>>> import numpy as np
>>> from numpy import linalg as LA
>>> np.set_printoptions(precision=2, suppress=True, linewidth=100, legacy="1.25")
>>> rd = lambda a: np.round(a, 2) + 0
>>> W0 = np.loadtxt("m.csv", delimiter=",")
>>> W0
array([[0.5, 0. , 0.5],
       [0. , 1. , 0. ],
       [0. , 0. , 1. ]])
>>> LA.matrix_rank(W0 - W0[0, 0] * np.eye(3))
2
>>> [int(LA.matrix_rank(LA.matrix_power(W0, p))) for p in range(1, 4)]
[3, 3, 3]
>>> rd(np.sort(LA.eigvals(W0)))
array([0.5, 1. , 1. ])
>>> rd(LA.matrix_power(W0, 100))
array([[0., 0., 1.],
       [0., 1., 0.],
       [0., 0., 1.]])
>>> p = np.eye(3)[1]
>>> for _ in range(7):
...     p = p @ W0
...     print(p.round(2))
... 
[0. 1. 0.]
[0. 1. 0.]
[0. 1. 0.]
[0. 1. 0.]
[0. 1. 0.]
[0. 1. 0.]
[0. 1. 0.]
>>> rd(LA.eigvals(W0))
array([0.5, 1. , 1. ])
>>> np.kron(np.eye(2, dtype=int), W0)
array([[0.5, 0. , 0.5, 0. , 0. , 0. ],
       [0. , 1. , 0. , 0. , 0. , 0. ],
       [0. , 0. , 1. , 0. , 0. , 0. ],
       [0. , 0. , 0. , 0.5, 0. , 0.5],
       [0. , 0. , 0. , 0. , 1. , 0. ],
       [0. , 0. , 0. , 0. , 0. , 1. ]])
>>> rd(LA.det(W0))
0.5
>>> np.flatnonzero(LA.matrix_power((W0 != 0) + (W0.T != 0) + np.eye(3), 3)[1])
array([1])
>>> W0 @ W0
array([[0.25, 0.  , 0.75],
       [0.  , 1.  , 0.  ],
       [0.  , 0.  , 1.  ]])
>>> F = np.array([[0, 2, 1], [1, 0, 0], [1, 2, 0], [0, 1, 0]])
>>> F[-1] = F[0] + -1 * F[1]
>>> F
array([[ 0,  2,  1],
       [ 1,  0,  0],
       [ 1,  2,  0],
       [-1,  2,  1]])
>>> w1 = np.array([[1, 1, 1], [5, 0, 2], [5, 0, 2]])
>>> coef = np.array([0, 8, 3])
>>> H = np.maximum(W0 @ w1 + coef, 0)
>>> (H > 0).mean(axis=0)
array([1., 1., 1.])
>>> Z = np.array([[-1, 1], [-3, -2], [-3, 1]])
>>> w1 @ Z
array([[ -7,   0],
       [-11,   7],
       [-11,   7]])
>>> (H @ Z).round(6).argmax(axis=1)
array([1, 1, 1])
>>> H @ Z
array([[-42. ,  -9.5],
       [-44. ,  -6. ],
       [-44. ,  -6. ]])
>>> rd(LA.norm(F) ** 2 / LA.norm(F, 2) ** 2)
1.27
>>> rd(LA.norm(F, 2))
3.66
>>> F[2] @ F[3]
3
>>> rd(LA.norm(F, axis=0))
array([1.73, 3.46, 1.41])
>>> LA.norm(F, axis=1).argmax()
3
>>> K = np.load("block6.npy")
>>> K
array([[ 1, -2,  0,  0,  0,  0],
       [ 2,  0,  0,  0,  0,  0],
       [ 3,  1,  0,  0,  0,  0],
       [ 0,  0,  1, -2,  0,  0],
       [ 0,  0,  2,  0,  0,  0],
       [ 0,  0,  3,  1,  0,  0],
       [ 0,  0,  0,  0,  1, -2],
       [ 0,  0,  0,  0,  2,  0],
       [ 0,  0,  0,  0,  3,  1]])
>>> Y = np.c_[K[:, :1] @ np.array([[-1]]), np.array([3, 0, 3, 2, 2, 3, 0, 2, 3])]
>>> Y
array([[-1,  3],
       [-2,  0],
       [-3,  3],
       [ 0,  2],
       [ 0,  2],
       [ 0,  3],
       [ 0,  0],
       [ 0,  2],
       [ 0,  3]])
>>> rd(LA.norm(Y - K @ LA.lstsq(K, Y)[0], axis=0))
array([0.  , 2.19])
>>> LA.matrix_rank(np.c_[K, Y])
7
>>> rd(LA.norm(LA.qr(K)[0].T @ Y, axis=0) ** 2 / ((Y ** 2).sum(axis=0) + 1e-12))
array([1. , 0.9])
>>> rd(LA.norm(Y, axis=0))
array([3.74, 6.93])
>>> rd(LA.norm(Y, 1)), rd(LA.norm(Y, np.inf))
(18.0, 6.0)
>>> rd(LA.norm(Y[5] - Y[6]))
3.0
>>> J = np.loadtxt("test13.csv", delimiter=",")
>>> J
array([[-0.4, -0.5,  1.6,  0. ,  0.6],
       [ 1.9, -0.3, -2. ,  0.4,  0.8],
       [ 0.8, -0.7,  0. , -0.6,  1.7],
       [ 0.4,  0.5,  0.9,  0.6, -1.8],
       [-0.1, -1.1,  1.8, -0.8, -0.6],
       [-0.8,  0. , -0.1, -0.8,  1. ]])
>>> x = np.array([9, -3, 1, 8, 5])
>>> y = J @ x
>>> coef, lr = np.zeros(5), 1 / LA.norm(J, 2) ** 2
>>> for i in range(60):
...     coef -= lr * J.T @ (J @ coef - y)
...     if i % 10 == 0: print(i, round(LA.norm(J @ coef - y), 2))
... 
0 14.64
10 4.09
20 2.29
30 1.37
40 0.89
50 0.65
>>> rd(coef)
array([ 9.42, -2.24,  1.16,  7.23,  4.99])
>>> rd(LA.cond(J))
9.12
